$ ipython --no-banner

In [1]: import numpy as np

In [2]: import numpy.linalg as la

In [3]: np.set_printoptions(suppress=True, linewidth=140)

In [4]: tidy = lambda a: np.round(a, 2) + 0

In [5]: K = np.loadtxt("case5.csv", delimiter=",")

In [6]: K
Out[6]: 
array([[2., 0., 0., 0., 0., 0., 0., 0., 0., 0., 0., 0., 0., 0.],
       [2., 1., 0., 0., 0., 0., 0., 0., 0., 0., 0., 0., 0., 0.],
       [1., 3., 6., 0., 0., 0., 0., 0., 0., 0., 0., 0., 0., 0.],
       [8., 1., 2., 7., 0., 0., 0., 0., 0., 0., 0., 0., 0., 0.],
       [2., 7., 4., 2., 9., 0., 0., 0., 0., 0., 0., 0., 0., 0.],
       [8., 5., 1., 4., 6., 9., 0., 0., 0., 0., 0., 0., 0., 0.],
       [0., 5., 4., 8., 3., 5., 6., 0., 0., 0., 0., 0., 0., 0.],
       [0., 4., 7., 4., 1., 6., 4., 2., 0., 0., 0., 0., 0., 0.],
       [9., 8., 3., 4., 3., 7., 3., 2., 7., 0., 0., 0., 0., 0.],
       [4., 2., 8., 7., 3., 0., 5., 3., 4., 3., 0., 0., 0., 0.],
       [2., 5., 1., 0., 8., 2., 7., 7., 9., 8., 1., 0., 0., 0.],
       [7., 2., 0., 7., 6., 8., 8., 9., 6., 6., 8., 4., 0., 0.],
       [8., 8., 1., 1., 8., 2., 3., 0., 5., 0., 2., 3., 6., 0.],
       [4., 4., 6., 4., 8., 2., 2., 4., 6., 2., 4., 2., 1., 1.]])

In [7]: # triangular: eigenvalues sit on the diagonal

In [8]: rng = np.random.default_rng(78188)

In [9]: lab = rng.permutation(14)

In [10]: lab
Out[10]: array([13,  9,  0,  7,  6,  5, 10, 12,  4,  2,  1,  8, 11,  3])

In [11]: out = K[lab][:, lab]

In [12]: np.diag(out)
Out[12]: array([1., 3., 2., 2., 6., 9., 1., 6., 9., 6., 1., 7., 4., 7.])

In [13]: Uu, sig, vt = la.svd(K)

In [14]: np.argmax(sig[:-1] / (sig[1:] + 1e-6)) + 1
Out[14]: np.int64(13)

In [15]: out = Uu[:, :13] @ np.diag(sig[:13]) @ vt[:13]

In [16]: tidy(la.norm(K - out, 2)), tidy(sig[13])
Out[16]: (np.float64(0.03), np.float64(0.03))

In [17]: tidy(la.norm(K - out) / la.norm(K))
Out[17]: np.float64(0.0)

In [18]: la.matrix_rank(K, rtol=0.05)
Out[18]: np.int64(10)

In [19]: T = np.stack([K, -3 * K, K[::-1]])

In [20]: (T @ K.T).shape
Out[20]: (3, 14, 14)

In [21]: T.shape
Out[21]: (3, 14, 14)

In [22]: la.matrix_rank(T)
Out[22]: array([14, 14, 14])

In [23]: [round(float(x), 2) for x in la.svd(K, compute_uv=False)[:3]]
Out[23]: [42.12, 16.9, 14.29]

In [24]: out = K / np.sqrt((K ** 2).mean(axis=1, keepdims=True))

In [25]: la.matrix_rank(K - K.mean(axis=1, keepdims=True))
Out[25]: np.int64(13)

In [26]: la.matrix_rank(out) == la.matrix_rank(K)
Out[26]: np.True_

In [27]: E = np.load("mat.npy")

In [28]: E
Out[28]: 
array([[0, 0, 0, 0, 0, 0, 0, 0, 0, 0, 0, 0],
       [0, 0, 0, 0, 1, 0, 0, 0, 0, 0, 0, 0],
       [0, 0, 0, 1, 0, 0, 0, 0, 1, 0, 1, 0],
       [0, 0, 1, 0, 0, 0, 0, 0, 0, 0, 0, 0],
       [0, 1, 0, 0, 0, 0, 0, 0, 0, 0, 0, 0],
       [0, 0, 0, 0, 0, 0, 0, 1, 0, 0, 0, 0],
       [0, 0, 0, 0, 0, 0, 0, 0, 0, 0, 0, 0],
       [0, 0, 0, 0, 0, 1, 0, 0, 0, 0, 0, 0],
       [0, 0, 1, 0, 0, 0, 0, 0, 0, 0, 0, 0],
       [0, 0, 0, 0, 0, 0, 0, 0, 0, 0, 0, 0],
       [0, 0, 1, 0, 0, 0, 0, 0, 0, 0, 0, 0],
       [0, 0, 0, 0, 0, 0, 0, 0, 0, 0, 0, 0]])

In [29]: tidy(E @ la.pinv(E) @ E)
Out[29]: 
array([[0., 0., 0., 0., 0., 0., 0., 0., 0., 0., 0., 0.],
       [0., 0., 0., 0., 1., 0., 0., 0., 0., 0., 0., 0.],
       [0., 0., 0., 1., 0., 0., 0., 0., 1., 0., 1., 0.],
       [0., 0., 1., 0., 0., 0., 0., 0., 0., 0., 0., 0.],
       [0., 1., 0., 0., 0., 0., 0., 0., 0., 0., 0., 0.],
       [0., 0., 0., 0., 0., 0., 0., 1., 0., 0., 0., 0.],
       [0., 0., 0., 0., 0., 0., 0., 0., 0., 0., 0., 0.],
       [0., 0., 0., 0., 0., 1., 0., 0., 0., 0., 0., 0.],
       [0., 0., 1., 0., 0., 0., 0., 0., 0., 0., 0., 0.],
       [0., 0., 0., 0., 0., 0., 0., 0., 0., 0., 0., 0.],
       [0., 0., 1., 0., 0., 0., 0., 0., 0., 0., 0., 0.],
       [0., 0., 0., 0., 0., 0., 0., 0., 0., 0., 0., 0.]])

In [30]: np.unique(E.round(6), axis=0).shape
Out[30]: (7, 12)

In [31]: la.lstsq(E[:-1].T, E[-1])[2]
Out[31]: np.int32(6)

In [32]: np.trace(E @ E @ E) // 6
Out[32]: np.int64(0)

In [33]: Lm = np.diag(E.sum(axis=1)) - E

In [34]: Lm @ np.ones(12)
Out[34]: array([0., 0., 0., 0., 0., 0., 0., 0., 0., 0., 0., 0.])

In [35]: (la.eigvalsh(Lm) < 1e-8).sum()
Out[35]: np.int64(7)

In [36]: round(la.det(Lm[1:, 1:]))
Out[36]: 0

In [37]: tidy(la.norm(E, 2) / la.norm(E))
Out[37]: np.float64(0.55)

In [38]: [round(float(x), 2) for x in la.svd(E, compute_uv=False)[:3]]
Out[38]: [1.73, 1.73, 1.0]

In [39]: la.matrix_rank(E, rtol=0.1)
Out[39]: np.int64(6)

In [40]: la.cond(E) > 100
Out[40]: np.True_

In [41]: feats = np.loadtxt("data.csv", delimiter=",")

In [42]: feats
Out[42]: 
array([[-1.  , -2.23, -1.3 , -0.1 ],
       [ 0.5 ,  1.14,  0.8 , -0.9 ],
       [-1.9 , -3.79, -0.2 ,  0.7 ],
       [ 0.  ,  0.14,  0.8 ,  0.5 ],
       [ 0.  , -0.11, -0.7 ,  0.5 ],
       [-0.8 , -1.38,  1.4 ,  1.5 ],
       [-1.1 , -1.9 ,  0.  , -0.6 ],
       [ 0.2 ,  0.66,  0.  , -0.3 ],
       [ 0.4 ,  0.61,  0.4 , -0.9 ],
       [ 0.8 ,  1.8 , -0.3 ,  0.8 ],
       [-1.5 , -3.14, -1.4 , -1.2 ],
       [ 1.6 ,  2.75,  0.1 ,  0.9 ],
       [-0.4 , -0.97, -0.7 , -0.4 ],
       [-0.9 , -1.79,  0.2 ,  0.5 ],
       [-0.7 , -1.5 , -1.4 , -0.6 ],
       [ 0.6 ,  1.4 ,  0.4 , -0.6 ],
       [ 1.4 ,  2.22, -0.4 , -1.1 ],
       [ 0.6 ,  1.44, -0.8 ,  1.  ],
       [-1.1 , -1.68,  1.4 ,  0.7 ],
       [-0.5 , -0.76, -2.1 , -1.3 ],
       [ 2.  ,  3.96,  0.7 , -0.9 ],
       [-0.5 , -1.04,  0.1 , -0.3 ],
       [-0.9 , -1.74,  1.1 ,  1.1 ],
       [ 1.6 ,  3.15, -1.1 ,  1.  ],
       [-1.7 , -3.67, -1.4 , -0.2 ],
       [-1.3 , -2.02,  0.  ,  1.1 ],
       [ 0.8 ,  1.68,  1.2 ,  0.1 ],
       [ 0.  ,  0.12,  0.2 , -0.4 ],
       [ 0.8 ,  1.52,  0.7 , -0.5 ],
       [ 0.1 ,  0.29,  0.5 ,  1.2 ],
       [ 0.7 ,  1.59,  0.5 ,  1.3 ],
       [ 2.6 ,  5.19,  0.6 ,  0.6 ],
       [ 0.3 ,  0.6 ,  0.2 ,  0.7 ]])

In [43]: Xs = (feats - feats.mean(axis=0)) / feats.std(axis=0)

In [44]: np.argwhere(np.abs(Xs) > 2)
Out[44]: 
array([[19,  2],
       [31,  0],
       [31,  1]])

In [45]: tidy(Xs.std(axis=0))
Out[45]: array([1., 1., 1., 1.])

In [46]: c = la.lstsq(np.delete(Xs, 3, axis=1), Xs[:, 3])[0]

In [47]: np.abs(c).argmax()
Out[47]: np.int64(0)

In [48]: tidy(c)
Out[48]: array([-2.04,  1.99,  0.27])

In [49]: out = np.c_[feats[:, :1] @ np.array([[2]]), np.array([0, 1, 0, 1, 0, 1, 1, 0, 0, 1, 1, 1, 1, 1, 0, 2, 1, 2, 1, 0, 1, 2, 1, 0, 1, 1, 1, 0, 1, 1, 0, 1, 0])]

In [50]: out
Out[50]: 
array([[-2. ,  0. ],
       [ 1. ,  1. ],
       [-3.8,  0. ],
       [ 0. ,  1. ],
       [ 0. ,  0. ],
       [-1.6,  1. ],
       [-2.2,  1. ],
       [ 0.4,  0. ],
       [ 0.8,  0. ],
       [ 1.6,  1. ],
       [-3. ,  1. ],
       [ 3.2,  1. ],
       [-0.8,  1. ],
       [-1.8,  1. ],
       [-1.4,  0. ],
       [ 1.2,  2. ],
       [ 2.8,  1. ],
       [ 1.2,  2. ],
       [-2.2,  1. ],
       [-1. ,  0. ],
       [ 4. ,  1. ],
       [-1. ,  2. ],
       [-1.8,  1. ],
       [ 3.2,  0. ],
       [-3.4,  1. ],
       [-2.6,  1. ],
       [ 1.6,  1. ],
       [ 0. ,  0. ],
       [ 1.6,  1. ],
       [ 0.2,  1. ],
       [ 1.4,  0. ],
       [ 5.2,  1. ],
       [ 0.6,  0. ]])

In [51]: tidy(la.lstsq(feats, out[:, 0])[0])
Out[51]: array([2., 0., 0., 0.])

In [52]: la.matrix_rank(out)
Out[52]: np.int64(2)

In [53]: tidy(la.norm(out - feats @ la.lstsq(feats, out)[0], axis=0))
Out[53]: array([0.  , 5.41])

In [54]: x = np.array([-1, 2, -2, -1])

In [55]: target = feats @ x

In [56]: tidy(la.solve(feats.T @ feats, feats.T @ target))
Out[56]: array([-1.,  2., -2., -1.])

In [57]: tidy(la.lstsq(feats, target)[0])
Out[57]: array([-1.,  2., -2., -1.])

In [58]: target = target + 0.3 * rng.normal(size=33)

In [59]: tidy(target)
Out[59]: 
array([-0.9 ,  0.89, -5.95, -1.83,  0.9 , -6.33, -2.26,  1.86,  1.25,  2.5 , -0.98,  3.11, -0.06, -3.51,  0.83,  2.  ,  4.81,  2.96, -5.91,
        4.28,  5.32, -1.36, -5.75,  5.75, -3.  , -3.79,  0.02, -0.05,  1.18, -1.45,  0.12,  6.6 , -0.15])

In [60]: c, *_ = la.lstsq(feats, target)

In [61]: tidy(c)
Out[61]: array([-0.82,  1.94, -1.96, -0.92])

In [62]: tidy(la.norm(target - feats @ c))
Out[62]: np.float64(1.09)

In [63]: tidy(feats.T @ (target - feats @ c))
Out[63]: array([0., 0., 0., 0.])

In [64]: c.round()
Out[64]: array([-1.,  2., -2., -1.])

In [65]: [round(float(la.norm(la.solve(feats.T @ feats + lam * np.eye(4), feats.T @ target))), 2) for lam in (0, 1, 10, 100)]
Out[65]: [3.02, 2.44, 1.95, 0.88]
